>>> import numpy as np
>>> np.set_printoptions(precision=2, suppress=True, linewidth=140)
>>> X = np.array([[0, 0, 1, 0, 0, 0],
...     [0, 0, 1, 0, 0, 0],
...     [0, 2, -1, 2, -2, 0],
...     [0, 0, 1, 0, 2, 0],
...     [-2, 0, 2, 0, 0, 0],
...     [0, 0, 0, 0, 0, 0]])
>>> X
array([[ 0,  0,  1,  0,  0,  0],
       [ 0,  0,  1,  0,  0,  0],
       [ 0,  2, -1,  2, -2,  0],
       [ 0,  0,  1,  0,  2,  0],
       [-2,  0,  2,  0,  0,  0],
       [ 0,  0,  0,  0,  0,  0]])
>>> # splits into 2 blocks
>>> Uu, sig, Vh = np.linalg.svd(X)
>>> np.argmax(sig[:-1] / (sig[1:] + 1e-6)) + 1
np.int64(4)
>>> Y = Uu[:, :4] @ np.diag(sig[:4]) @ Vh[:4]
>>> np.linalg.matrix_rank(X, rtol=0.05)
np.int64(4)
>>> np.linalg.matrix_rank(Y)
np.int64(4)
>>> np.linalg.matrix_rank(X, rtol=0.1)
np.int64(4)
>>> np.linalg.cond(X) > 100
np.True_
>>> np.allclose(X[:-1].T @ np.linalg.lstsq(X[:-1].T, X[-1])[0], X[-1])
True
>>> np.linalg.lstsq(X[:-1].T, X[-1])[2]
np.int32(4)
>>> A = np.load("block15.npy")
>>> A
array([[ 5,  5,  5],
       [ 5, 10, 10],
       [ 5, 10, 15]])
>>> ev, evecs = np.linalg.eigh(A)
>>> vec = np.array([-2, 9, -9])
>>> print((np.sign(evecs[:, -1].round(6)) == np.sign(evecs[0, -1].round(6))).astype(int))
[1 1 1]
>>> vec @ A @ vec
np.int64(425)
>>> np.abs(A).sum(axis=1).max(), np.round(np.abs(ev).max(), 2)
(np.int64(30), np.float64(25.24))
>>> evecs * np.maximum(ev, 0) @ evecs.T
array([[ 5.,  5.,  5.],
       [ 5., 10., 10.],
       [ 5., 10., 15.]])
>>> W0 = np.load("mat.npy")
>>> W0
array([[ -3,  -1,   2,   0],
       [ -5,   1,   0,   2],
       [ -8,  -2,  -2,   5],
       [ -6,   0,   0,   2],
       [ -8,  -1,   2,   5],
       [ -8,   1,   1,   8],
       [ -8,   3,   1,   8],
       [ -9,   3,   3,   6],
       [ -6,   4,   1,   6],
       [ -4,   7,  -2,   3],
       [ -3,  10,  -1,   6],
       [ -1,   8,   0,   3],
       [ -3,   6,   2,   3],
       [ -4,   8,  -1,   4],
       [ -7,  10,  -2,   2],
       [ -5,  12,  -3,   3],
       [ -2,  13,  -6,   5],
       [ -3,  15,  -9,   6],
       [ -4,  15, -12,   7],
       [ -2,  14, -14,   9],
       [ -3,  13, -12,   6],
       [  0,  16, -13,   7],
       [ -2,  13, -16,   6],
       [  1,  11, -15,   7]])
>>> D = np.linalg.norm(W0[:, None] - W0[None], axis=-1)
>>> print(D[:5, :5])
[[0.   4.   8.19 4.24 7.07]
 [4.   0.   5.57 1.41 5.1 ]
 [8.19 5.57 0.   4.58 4.12]
 [4.24 1.41 4.58 0.   4.24]
 [7.07 5.1  4.12 4.24 0.  ]]
>>> cen = W0 - W0.mean(axis=0)
>>> evecs = np.linalg.svd(cen)[2][:1]
>>> Y = cen - cen @ evecs.T @ evecs
>>> print(round(np.linalg.norm(Y) / np.linalg.norm(cen), 2))
0.42
>>> cen = (W0 - W0.mean(axis=0)) / W0.std(axis=0)
>>> cen.std(axis=0)
array([1., 1., 1., 1.])
>>> c = np.linalg.lstsq(np.delete(cen, 2, axis=1), cen[:, 2])[0]
>>> print(np.abs(c).argmax())
1
>>> vec = np.array([1, 0, 3, 1])
>>> (W0 * vec).sum(axis=1)
array([  3,  -3,  -9,  -4,   3,   3,   3,   6,   3,  -7,   0,   2,   6,  -3, -11, -11, -15, -24, -33, -35, -33, -32, -44, -37])
>>> vec @ W0
Traceback (most recent call last):
  File "<python-input-36>", line 1, in <module>
    vec @ W0
    ~~~~^~~~
ValueError: matmul: Input operand 1 has a mismatch in its core dimension 0, with gufunc signature (n?,k),(k,m?)->(n?,m?) (size 24 is different from 4)
>>> W0 @ (2 * vec)
array([  6,  -6, -18,  -8,   6,   6,   6,  12,   6, -14,   0,   4,  12,  -6, -22, -22, -30, -48, -66, -70, -66, -64, -88, -74])
>>> np.linalg.norm(W0 @ vec) <= np.linalg.norm(W0, 2) * np.linalg.norm(vec) + 1e-9
np.True_
>>> print(np.einsum("ij,j->i", W0, vec))
[  3  -3  -9  -4   3   3   3   6   3  -7   0   2   6  -3 -11 -11 -15 -24 -33 -35 -33 -32 -44 -37]
>>> print((W0 @ vec).argmax())
7
>>> np.sign((W0 @ vec).round(6))
array([ 1, -1, -1, -1,  1,  1,  1,  1,  1, -1,  0,  1,  1, -1, -1, -1, -1, -1, -1, -1, -1, -1, -1, -1])
>>> Y = np.c_[W0[:, :2] @ np.array([[1, 3], [1, 1]]), np.array([0, 2, -1, -3, -2, -1, -3, 0, -3, -3, 3, -1, -3, -2, 1, -3, 0, 1, 2, -1, -1, -2, -1, -3])]
>>> print(Y)
[[ -4 -10   0]
 [ -4 -14   2]
 [-10 -26  -1]
 [ -6 -18  -3]
 [ -9 -25  -2]
 [ -7 -23  -1]
 [ -5 -21  -3]
 [ -6 -24   0]
 [ -2 -14  -3]
 [  3  -5  -3]
 [  7   1   3]
 [  7   5  -1]
 [  3  -3  -3]
 [  4  -4  -2]
 [  3 -11   1]
 [  7  -3  -3]
 [ 11   7   0]
 [ 12   6   1]
 [ 11   3   2]
 [ 12   8  -1]
 [ 10   4  -1]
 [ 16  16  -2]
 [ 11   7  -1]
 [ 12  14  -3]]
>>> np.round(np.linalg.norm(Y - W0 @ np.linalg.lstsq(W0, Y)[0], axis=0), 2) + 0
array([0.  , 0.  , 8.79])
>>> np.round(np.linalg.lstsq(W0, Y[:, 0])[0], 2) + 0
array([1., 1., 0., 0.])
>>> arr = np.load("test18.npy")
>>> arr
array([[ 6,  4,  3],
       [ 9,  4, 12],
       [ 9, 10, 14],
       [17, 15, 18],
       [22, 17, 18],
       [25, 26, 26],
       [32, 33, 29],
       [39, 37, 30],
       [42, 40, 36],
       [48, 40, 41],
       [52, 46, 44]])
>>> basis = arr[[6, 9]].astype(float)
>>> for _ in range(4):
...     idx = np.linalg.norm(arr[:, None] - basis, axis=-1).argmin(axis=1)
...     basis = np.array([arr[idx == j].mean(axis=0) for j in range(2)])
... 
>>> idx
array([0, 0, 0, 0, 0, 0, 1, 1, 1, 1, 1])
>>> print(np.abs(basis[1] - basis[0]).argmax())
0
>>> G = np.cov(arr, rowvar=False)
>>> round(float(np.corrcoef(arr[:, 2], arr[:, 0])[0, 1]), 2)
0.98
>>> np.argwhere(np.triu(np.abs(np.corrcoef(arr.T)) > 0.8, 1))
array([[0, 1],
       [0, 2],
       [1, 2]])
>>> np.corrcoef(arr.T)
array([[1.  , 0.98, 0.98],
       [0.98, 1.  , 0.97],
       [0.98, 0.97, 1.  ]])
>>> arr.std(axis=0)
array([15.6 , 14.68, 12.25])
>>> K = np.load("sample12.npy")
>>> K
array([[-2, -2,  0,  0],
       [ 4,  4,  0,  0],
       [-1, -1,  0,  0],
       [ 2,  2,  0,  0]])
>>> Uu, sig, Vh = np.linalg.svd(K)
>>> sig.round(2) + 0
array([7.07, 0.  , 0.  , 0.  ])
>>> np.argmax(sig[:-1] / (sig[1:] + 1e-6)) + 1
np.int64(1)
>>> Y = Uu[:, :1] @ np.diag(sig[:1]) @ Vh[:1]
>>> Y
array([[-2., -2.,  0.,  0.],
       [ 4.,  4.,  0.,  0.],
       [-1., -1.,  0.,  0.],
       [ 2.,  2.,  0.,  0.]])
>>> np.linalg.matrix_rank(K, rtol=0.05)
np.int64(1)
>>> np.round(np.linalg.norm(K - Y, 2), 2), np.round(sig[1], 2)
(np.float64(0.0), np.float64(0.0))
>>> round(float(np.linalg.norm(K - Y) / np.linalg.norm(K)), 2)
0.0
>>> feats = np.loadtxt("out4.csv", delimiter=",")
>>> feats
array([[  5.,  -5.,   4.,   2.,   3.],
       [  0.,   0.,   0.,   0.,   0.],
       [  0.,   0.,   0.,   0.,   0.],
       [ -2.,  -3.,  -1.,  -5.,  -3.],
       [ -2.,  -3.,  -1.,  -5.,  -3.],
       [ -2.,  -4.,   1.,   2.,   5.],
       [ -2.,  -4.,   1.,   2.,   5.],
       [  0.,   4.,   1.,  -1.,  -1.],
       [ -5.,  -3.,   2.,   0.,  -3.],
       [  5.,  -5.,   4.,   2.,   3.],
       [ -5.,  -3.,   2.,   0.,  -3.],
       [ -7.,  -3.,   4.,   1.,   1.],
       [  0.,  -4.,   7.,   1.,  -1.],
       [ -7.,  -6.,   1.,  -5.,  -6.],
       [ -2.,  -7.,   6.,  -4.,  -4.],
       [  3.,  -4.,   4.,  -4.,  -1.],
       [ -5.,   1.,   3.,  -1.,  -4.],
       [  0.,   0.,   0.,   0.,   0.],
       [  0.,   4.,   1.,  -1.,  -1.],
       [  0.,   0.,   0.,   0.,   0.],
       [  3.,  -5.,   6.,   3.,   7.],
       [  0.,   0.,   0.,   0.,   0.],
       [  0.,   0.,   0.,   0.,   0.],
       [  1., -12.,   4.,  -1.,   5.]])
>>> # rows 1 and 2 are equal
>>> Y = np.c_[feats[:, :3] @ np.array([[1, 0, 0], [3, -2, -2], [1, 1, 2]]), np.array([1, -5, 5, -2, 2, 2, 1, 5, 0, 2, -1, 0, 0, 4, 2, -2, 1, 1, 5, -2, 5, 5, 5, -3])]
>>> print(Y)
[[ -6.  14.  18.   1.]
 [  0.   0.   0.  -5.]
 [  0.   0.   0.   5.]
 [-12.   5.   4.  -2.]
 [-12.   5.   4.   2.]
 [-13.   9.  10.   2.]
 [-13.   9.  10.   1.]
 [ 13.  -7.  -6.   5.]
 [-12.   8.  10.   0.]
 [ -6.  14.  18.   2.]
 [-12.   8.  10.  -1.]
 [-12.  10.  14.   0.]
 [ -5.  15.  22.   0.]
 [-24.  13.  14.   4.]
 [-17.  20.  26.   2.]
 [ -5.  12.  16.  -2.]
 [  1.   1.   4.   1.]
 [  0.   0.   0.   1.]
 [ 13.  -7.  -6.   5.]
 [  0.   0.   0.  -2.]
 [ -6.  16.  22.   5.]
 [  0.   0.   0.   5.]
 [  0.   0.   0.   5.]
 [-31.  28.  32.  -3.]]
>>> np.round(np.linalg.lstsq(feats, Y[:, 0])[0], 2) + 0
array([1., 3., 1., 0., 0.])
>>> np.linalg.matrix_rank(Y)
np.int64(4)
>>> np.round(np.linalg.norm(Y - feats @ np.linalg.lstsq(feats, Y)[0], axis=0), 2) + 0
array([ 0.  ,  0.  ,  0.  , 14.05])
>>> np.linalg.norm(np.linalg.qr(feats)[0].T @ Y, axis=0) ** 2 / ((Y ** 2).sum(axis=0) + 1e-12)
array([1.  , 1.  , 1.  , 0.15])
